In [1]: import numpy as np

In [2]: np.set_printoptions(precision=3, suppress=True, linewidth=160, legacy="1.25")

In [3]: def rnd(a):
   ...:     return np.round(a, 3) + 0
   ...: 

In [4]: X = np.load("sample8.npy")

In [5]: X
Out[5]: 
array([[ 0.316, -1.507,  0.592,  1.012, -0.94 ,  0.124,  0.259,  0.222, -0.521,  1.771, -0.132,  0.703, -0.506,  1.35 ],
       [ 0.4  , -1.6  ,  0.6  ,  1.1  , -1.1  ,  0.1  ,  0.3  ,  0.2  , -0.7  ,  1.7  , -0.1  ,  0.6  , -0.5  ,  1.2  ],
       [ 0.8  ,  0.8  , -1.6  , -0.6  ,  0.2  ,  1.2  , -0.5  ,  0.7  , -1.   , -0.6  ,  0.6  ,  0.9  , -1.2  , -0.7  ],
       [-0.6  , -0.9  , -0.7  ,  0.8  , -0.3  ,  0.4  , -1.5  , -0.2  , -1.7  , -1.3  ,  1.1  , -0.1  ,  0.3  ,  0.2  ],
       [ 0.5  ,  0.1  ,  0.1  ,  0.   ,  1.5  , -0.7  ,  0.7  , -0.8  ,  0.8  , -0.6  ,  0.7  , -1.3  ,  0.7  ,  0.2  ],
       [-0.4  ,  0.   ,  1.   , -0.5  ,  0.4  ,  1.4  ,  2.3  , -0.2  , -0.6  ,  0.3  ,  0.2  ,  2.4  ,  0.1  ,  0.4  ],
       [ 0.2  , -1.2  , -1.2  ,  0.5  ,  0.6  , -0.5  ,  1.4  ,  0.9  ,  1.3  , -0.9  ,  0.4  ,  0.2  ,  0.8  , -0.5  ],
       [ 0.6  ,  0.2  , -0.8  ,  0.9  , -0.3  ,  0.8  ,  2.2  ,  1.1  , -2.6  ,  0.2  , -0.3  , -0.3  , -0.2  , -0.6  ],
       [-1.5  , -0.6  , -2.1  , -0.5  ,  0.8  , -1.3  , -0.9  ,  0.   ,  0.   , -1.2  , -2.2  ,  1.1  , -1.4  ,  2.3  ],
       [ 0.2  , -0.4  , -0.6  , -1.5  , -0.9  , -0.7  , -2.7  , -0.4  ,  2.5  , -0.9  ,  0.9  ,  0.4  ,  0.5  ,  1.6  ],
       [ 0.1  , -0.9  , -0.5  ,  0.3  , -0.3  , -0.6  , -0.2  ,  0.   ,  1.3  , -0.4  ,  1.   , -0.3  , -1.2  ,  0.   ],
       [ 1.3  , -1.3  , -0.4  , -0.9  , -1.9  , -0.1  ,  2.5  , -0.5  ,  0.   ,  0.1  ,  0.1  , -0.6  ,  0.6  , -0.8  ],
       [-0.4  ,  1.1  ,  0.4  ,  1.   , -0.6  ,  0.7  , -0.5  ,  1.   ,  0.   ,  0.6  ,  0.2  , -0.4  ,  2.8  ,  0.6  ]])

In [6]: x0 = np.array([-2, 1, 3, -1, 2, 2, -3, 3, -2, 0, 3, 2, -2, -2])

In [7]: h = np.maximum(X @ x0, 0)

In [8]: rnd(np.maximum(X @ x0, 0) - np.maximum(-X @ x0, 0))
Out[8]: array([ -2.754,  -3.1  ,  10.8  ,   7.   ,  -7.4  ,   6.   ,  -8.6  ,  -1.3  ,  -7.9  ,  -3.1  ,  -1.9  , -17.7  ,  -0.2  ])

In [9]: rnd(h)
Out[9]: array([ 0. ,  0. , 10.8,  7. ,  0. ,  6. ,  0. ,  0. ,  0. ,  0. ,  0. ,  0. ,  0. ])

In [10]: np.flatnonzero(h > 1e-9)
Out[10]: array([2, 3, 5])

In [11]: out = X / np.sqrt((X ** 2).mean(axis=1, keepdims=True))

In [12]: np.linalg.matrix_rank(out) == np.linalg.matrix_rank(X)
Out[12]: True

In [13]: rnd(np.linalg.norm(out, axis=1))
Out[13]: array([3.742, 3.742, 3.742, 3.742, 3.742, 3.742, 3.742, 3.742, 3.742, 3.742, 3.742, 3.742, 3.742])

In [14]: rnd(out[8])
Out[14]: array([-1.119, -0.448, -1.567, -0.373,  0.597, -0.97 , -0.671,  0.   ,  0.   , -0.895, -1.641,  0.821, -1.045,  1.716])
